$ python -q
>>> import numpy as np
>>> np.set_printoptions(precision=2, suppress=True, linewidth=160, sign=" ")
>>> data = np.loadtxt("case7.csv", delimiter=",")
>>> data
array([[  5.,   7.,   1.],
       [  7.,  26.,  12.],
       [  1.,  12.,  10.]])
>>> x = np.ones(3)
>>> for _ in range(5):
...     x = data @ x
...     x /= np.linalg.norm(x)
...     print(round(x @ data @ x, 2))
... 
33.94
33.96
33.96
33.96
33.96
>>> round(np.linalg.eigvalsh(data)[-1], 2)
np.float64(33.96)
>>> evals, evecs = np.linalg.eigh(data)
>>> np.linalg.eigvalsh(data @ data)
array([    1.35,    34.59,  1153.06])
>>> np.linalg.eigvalsh(data + -3 * np.eye(3))
array([-1.84,  2.88, 30.96])
>>> np.abs(evecs[:, -1]).round(6).argmax()
np.int64(1)
>>> np.linalg.svd(data, compute_uv=False)
array([ 33.96,   5.88,   1.16])
>>> evecs @ np.diag(evals) @ evecs.T
array([[  5.,   7.,   1.],
       [  7.,  26.,  12.],
       [  1.,  12.,  10.]])
>>> np.round(evecs.T @ data @ evecs, 2) + 0
array([[  1.16,   0.  ,   0.  ],
       [  0.  ,   5.88,   0.  ],
       [  0.  ,   0.  ,  33.96]])
>>> evals
array([  1.16,   5.88,  33.96])
>>> np.round(evecs.T @ evecs, 2) + 0
array([[ 1.,  0.,  0.],
       [ 0.,  1.,  0.],
       [ 0.,  0.,  1.]])
>>> A2 = np.array([[-2, 1], [-2, -3], [2, -1]])
>>> A2.T @ data.T
array([[-22., -42.,  -6.],
       [-17., -83., -45.]])
>>> np.linalg.matrix_rank(data @ A2)
np.int64(2)
>>> data @ A2
array([[-22., -17.],
       [-42., -83.],
       [ -6., -45.]])
>>> np.vstack([data, A2.T]).shape
(5, 3)
>>> np.einsum("ij,ij->i", data, data)
array([  75.,  869.,  245.])
>>> np.einsum("ij->j", data)
array([ 13.,  45.,  23.])
>>> data[1] @ data[2]
np.float64(439.0)
>>> round(np.linalg.norm(data, 1), 2), np.round(np.linalg.norm(data, np.inf), 2)
(np.float64(45.0), np.float64(45.0))
>>> round(float(np.linalg.norm(data[1], 1)), 2), round(float(np.linalg.norm(data[1], np.inf)), 2)
(45.0, 26.0)
>>> evals, evecs = np.linalg.eigh(data)
>>> x = np.array([-1, -2, -2])
>>> evecs * np.abs(evals) @ evecs.T
array([[  5.,   7.,   1.],
       [  7.,  26.,  12.],
       [  1.,  12.,  10.]])
>>> np.abs(data).sum(axis=1).max(), round(float(np.abs(evals).max()), 2)
(np.float64(45.0), 33.96)
>>> x @ data @ x
np.float64(277.0)
>>> np.linalg.eigvalsh(data[1:, 1:])
array([  3.58,  32.42])
>>> arr = 5 * np.eye(6) + np.eye(6, k=1)
>>> arr
array([[ 5.,  1.,  0.,  0.,  0.,  0.],
       [ 0.,  5.,  1.,  0.,  0.,  0.],
       [ 0.,  0.,  5.,  1.,  0.,  0.],
       [ 0.,  0.,  0.,  5.,  1.,  0.],
       [ 0.,  0.,  0.,  0.,  5.,  1.],
       [ 0.,  0.,  0.,  0.,  0.,  5.]])
>>> A2 = arr / np.sqrt((arr ** 2).mean(axis=1, keepdims=True))
>>> np.linalg.norm(A2, axis=1)
array([ 2.45,  2.45,  2.45,  2.45,  2.45,  2.45])
>>> np.einsum("ij,ji->", data, data)
np.float64(1189.0)
>>> round(np.linalg.eigvals(data).sum().real, 2)
np.float64(41.0)
>>> np.poly(data)
array([   1.,  -41.,  246., -232.])
>>> A2 = arr[0, 0] * arr[1:] - np.outer(arr[1:, 0], arr[0])
>>> A2
array([[  0.,  25.,   5.,   0.,   0.,   0.],
       [  0.,   0.,  25.,   5.,   0.,   0.],
       [  0.,   0.,   0.,  25.,   5.,   0.],
       [  0.,   0.,   0.,   0.,  25.,   5.],
       [  0.,   0.,   0.,   0.,   0.,  25.]])
>>> np.flatnonzero(~A2.round(6).any(axis=1))
array([], dtype=int64)
>>> np.linalg.matrix_rank(A2), np.linalg.matrix_rank(arr)
(np.int64(5), np.int64(6))
>>> M = np.array([[2.0, -3.0, 0.0, 0.0, 0.0, 0.0, 0.0, 0.0],
...     [-3.0, -1.0, -3.0, 0.0, 0.0, 0.0, 0.0, 0.0],
...     [0.0, -3.0, -2.0, -3.0, 0.0, 0.0, 0.0, 0.0],
...     [0.0, 0.0, -3.0, -2.0, -3.0, 0.0, 0.0, 0.0],
...     [0.0, 0.0, 0.0, -3.0, -2.0, -3.0, 0.0, 0.0],
...     [0.0, 0.0, 0.0, 0.0, -3.0, 0.0, -3.0, 0.0],
...     [0.0, 0.0, 0.0, 0.0, 0.0, -3.0, 2.0, -3.0],
...     [0.0, 0.0, 0.0, 0.0, 0.0, 0.0, -3.0, 0.0]])
>>> O, r_ = np.linalg.qr(M)
>>> np.round(O @ r_, 2) + 0
array([[ 2., -3.,  0.,  0.,  0.,  0.,  0.,  0.],
       [-3., -1., -3.,  0.,  0.,  0.,  0.,  0.],
       [ 0., -3., -2., -3.,  0.,  0.,  0.,  0.],
       [ 0.,  0., -3., -2., -3.,  0.,  0.,  0.],
       [ 0.,  0.,  0., -3., -2., -3.,  0.,  0.],
       [ 0.,  0.,  0.,  0., -3.,  0., -3.,  0.],
       [ 0.,  0.,  0.,  0.,  0., -3.,  2., -3.],
       [ 0.,  0.,  0.,  0.,  0.,  0., -3.,  0.]])
>>> round(np.trace(O @ O.T), 2)
np.float64(8.0)
>>> np.round(abs(r_[0, 0]), 2), round(float(np.linalg.norm(M[:, 0])), 2)
(np.float64(3.61), 3.61)
>>> np.all(np.linalg.eigvalsh(M) > 0)
np.False_
>>> evals, evecs = np.linalg.eigh(M)
>>> np.linalg.eigvalsh(M @ M)
array([  0.55,   1.92,   6.81,   9.07,  20.19,  25.09,  32.46,  50.9 ])
>>> np.round(evecs.T @ evecs, 2) + 0
array([[ 1.,  0.,  0.,  0.,  0.,  0.,  0.,  0.],
       [ 0.,  1.,  0.,  0.,  0.,  0.,  0.,  0.],
       [ 0.,  0.,  1.,  0.,  0.,  0.,  0.,  0.],
       [ 0.,  0.,  0.,  1.,  0.,  0.,  0.,  0.],
       [ 0.,  0.,  0.,  0.,  1.,  0.,  0.,  0.],
       [ 0.,  0.,  0.,  0.,  0.,  1.,  0.,  0.],
       [ 0.,  0.,  0.,  0.,  0.,  0.,  1.,  0.],
       [ 0.,  0.,  0.,  0.,  0.,  0.,  0.,  1.]])
>>> (evals > 1e-8).sum(), (evals < -1e-8).sum()
(np.int64(4), np.int64(4))
>>> np.linalg.svd(M, compute_uv=False)
array([ 7.13,  5.7 ,  5.01,  4.49,  3.01,  2.61,  1.38,  0.74])
>>> np.linalg.eigvalsh(M + 2 * np.eye(8))
array([-5.13, -3.01, -1.01,  0.62,  2.74,  4.61,  6.49,  7.7 ])
>>> np.round(evecs @ np.diag(evals) @ evecs.T, 2) + 0
array([[ 2., -3.,  0.,  0.,  0.,  0.,  0.,  0.],
       [-3., -1., -3.,  0.,  0.,  0.,  0.,  0.],
       [ 0., -3., -2., -3.,  0.,  0.,  0.,  0.],
       [ 0.,  0., -3., -2., -3.,  0.,  0.,  0.],
       [ 0.,  0.,  0., -3., -2., -3.,  0.,  0.],
       [ 0.,  0.,  0.,  0., -3.,  0., -3.,  0.],
       [ 0.,  0.,  0.,  0.,  0., -3.,  2., -3.],
       [ 0.,  0.,  0.,  0.,  0.,  0., -3.,  0.]])
